$ python -q
>>> import numpy as np
>>> np.set_printoptions(precision=3, suppress=True, linewidth=200)
>>> data = np.array([[3.0, 6.0, 6.0, -2.0, -8.0, -3.0, 0.0],
...     [3.0, 7.0, -6.0, -8.0, 0.0, -5.0, -4.0],
...     [-8.0, 2.0, -3.0, 3.0, -3.0, 0.0, 0.0],
...     [-1.0, 8.0, 9.0, -1.0, 5.0, 5.0, -1.0],
...     [-3.0, 3.0, 5.0, 2.0, -3.0, -4.0, 4.0],
...     [0.0, 0.0, 0.0, 0.0, 0.0, 0.0, 3.0],
...     [0.0, 0.0, 0.0, 0.0, 0.0, 2.0, 1.0]])
>>> [round(float(x), 3) for x in np.linalg.svd(data, compute_uv=False)[:3]]
[16.059, 14.987, 12.281]
>>> np.argsort(-np.linalg.norm(data, axis=0).round(6), kind="stable")[:3]
array([2, 1, 4])
>>> th = np.radians(120)
>>> Rm = np.eye(7)
>>> Rm[4, 4] = Rm[0, 0] = np.cos(th)
>>> Rm[4, 0], Rm[0, 4] = -np.sin(th), np.sin(th)
>>> Rm
array([[-0.5  ,  0.   ,  0.   ,  0.   ,  0.866,  0.   ,  0.   ],
       [ 0.   ,  1.   ,  0.   ,  0.   ,  0.   ,  0.   ,  0.   ],
       [ 0.   ,  0.   ,  1.   ,  0.   ,  0.   ,  0.   ,  0.   ],
       [ 0.   ,  0.   ,  0.   ,  1.   ,  0.   ,  0.   ,  0.   ],
       [-0.866,  0.   ,  0.   ,  0.   , -0.5  ,  0.   ,  0.   ],
       [ 0.   ,  0.   ,  0.   ,  0.   ,  0.   ,  1.   ,  0.   ],
       [ 0.   ,  0.   ,  0.   ,  0.   ,  0.   ,  0.   ,  1.   ]])
>>> Y = data @ Rm.T
>>> round(float(np.linalg.det(Rm)), 3), np.trace(Rm)
(1.0, np.float64(4.0))
>>> np.allclose(data @ data.T, Y @ Y.T)
True
>>> np.allclose(np.linalg.norm(data, axis=1), np.linalg.norm(Y, axis=1))
True
>>> Y = np.linalg.inv(data)
>>> (np.abs(Y) > 1e-9).astype(int)
array([[1, 1, 1, 1, 1, 1, 1],
       [1, 1, 1, 1, 1, 1, 1],
       [1, 1, 1, 1, 1, 1, 1],
       [1, 1, 1, 1, 1, 1, 1],
       [1, 1, 1, 1, 1, 1, 1],
       [0, 0, 0, 0, 0, 1, 1],
       [0, 0, 0, 0, 0, 1, 0]])
>>> np.round(data @ Y, 3) + 0
array([[1., 0., 0., 0., 0., 0., 0.],
       [0., 1., 0., 0., 0., 0., 0.],
       [0., 0., 1., 0., 0., 0., 0.],
       [0., 0., 0., 1., 0., 0., 0.],
       [0., 0., 0., 0., 1., 0., 0.],
       [0., 0., 0., 0., 0., 1., 0.],
       [0., 0., 0., 0., 0., 0., 1.]])
>>> np.round(np.linalg.inv(Y), 3) + 0
array([[ 3.,  6.,  6., -2., -8., -3.,  0.],
       [ 3.,  7., -6., -8.,  0., -5., -4.],
       [-8.,  2., -3.,  3., -3.,  0.,  0.],
       [-1.,  8.,  9., -1.,  5.,  5., -1.],
       [-3.,  3.,  5.,  2., -3., -4.,  4.],
       [ 0.,  0.,  0.,  0.,  0.,  0.,  3.],
       [ 0.,  0.,  0.,  0.,  0.,  2.,  1.]])
>>> np.allclose(Y, data.T)
False
>>> round(float(np.linalg.det(data) * np.linalg.det(Y)), 3)
1.0
>>> q, Rm = np.linalg.qr(data)
>>> np.allclose(Rm.T @ Rm, data.T @ data)
True
>>> q.shape, Rm.shape
((7, 7), (7, 7))
>>> np.round(q.T @ q, 3) + 0
array([[1., 0., 0., 0., 0., 0., 0.],
       [0., 1., 0., 0., 0., 0., 0.],
       [0., 0., 1., 0., 0., 0., 0.],
       [0., 0., 0., 1., 0., 0., 0.],
       [0., 0., 0., 0., 1., 0., 0.],
       [0., 0., 0., 0., 0., 1., 0.],
       [0., 0., 0., 0., 0., 0., 1.]])
>>> round(np.trace(q @ q.T), 3)
np.float64(7.0)
>>> Uu, sv, VT = np.linalg.svd(data)
>>> sv
array([16.059, 14.987, 12.281,  9.387,  4.777,  2.777,  0.084])
>>> np.argmax(sv[:-1] / (sv[1:] + 1e-6)) + 1
np.int64(6)
>>> Y = Uu[:, :6] @ np.diag(sv[:6]) @ VT[:6]
>>> np.linalg.matrix_rank(Y)
np.int64(6)
>>> round(float(np.linalg.norm(data - Y, 2)), 3), round(sv[6], 3)
(0.084, np.float64(0.084))
>>> round(float(np.abs(data - Y).max()), 3)
0.047
>>> F = np.load("block13.npy")
>>> F
array([[1, 0, 0, 0, 0, 0, 0, 0, 0, 0, 0],
       [2, 1, 0, 0, 0, 0, 0, 0, 0, 0, 0],
       [2, 2, 1, 0, 0, 0, 0, 0, 0, 0, 0],
       [2, 2, 0, 1, 0, 0, 0, 0, 0, 0, 0],
       [2, 2, 0, 0, 1, 0, 0, 0, 0, 0, 0],
       [2, 2, 1, 2, 1, 1, 0, 0, 0, 0, 0],
       [2, 2, 2, 1, 0, 2, 1, 0, 0, 0, 0],
       [0, 0, 1, 2, 0, 2, 1, 1, 0, 0, 0],
       [1, 0, 1, 2, 2, 1, 1, 1, 1, 0, 0],
       [0, 0, 1, 2, 2, 2, 2, 2, 0, 1, 0],
       [1, 0, 0, 0, 2, 2, 1, 2, 2, 1, 1]])
>>> q, evecs = np.linalg.qr(F[:, :10])[0], np.linalg.qr(F[:, 10:])[0]
>>> sv = np.linalg.svd(q.T @ evecs, compute_uv=False)
>>> (sv > 0.9).sum()
np.int64(1)
>>> round(float(np.linalg.norm(q @ q.T - evecs @ evecs.T, 2)), 3)
1.0
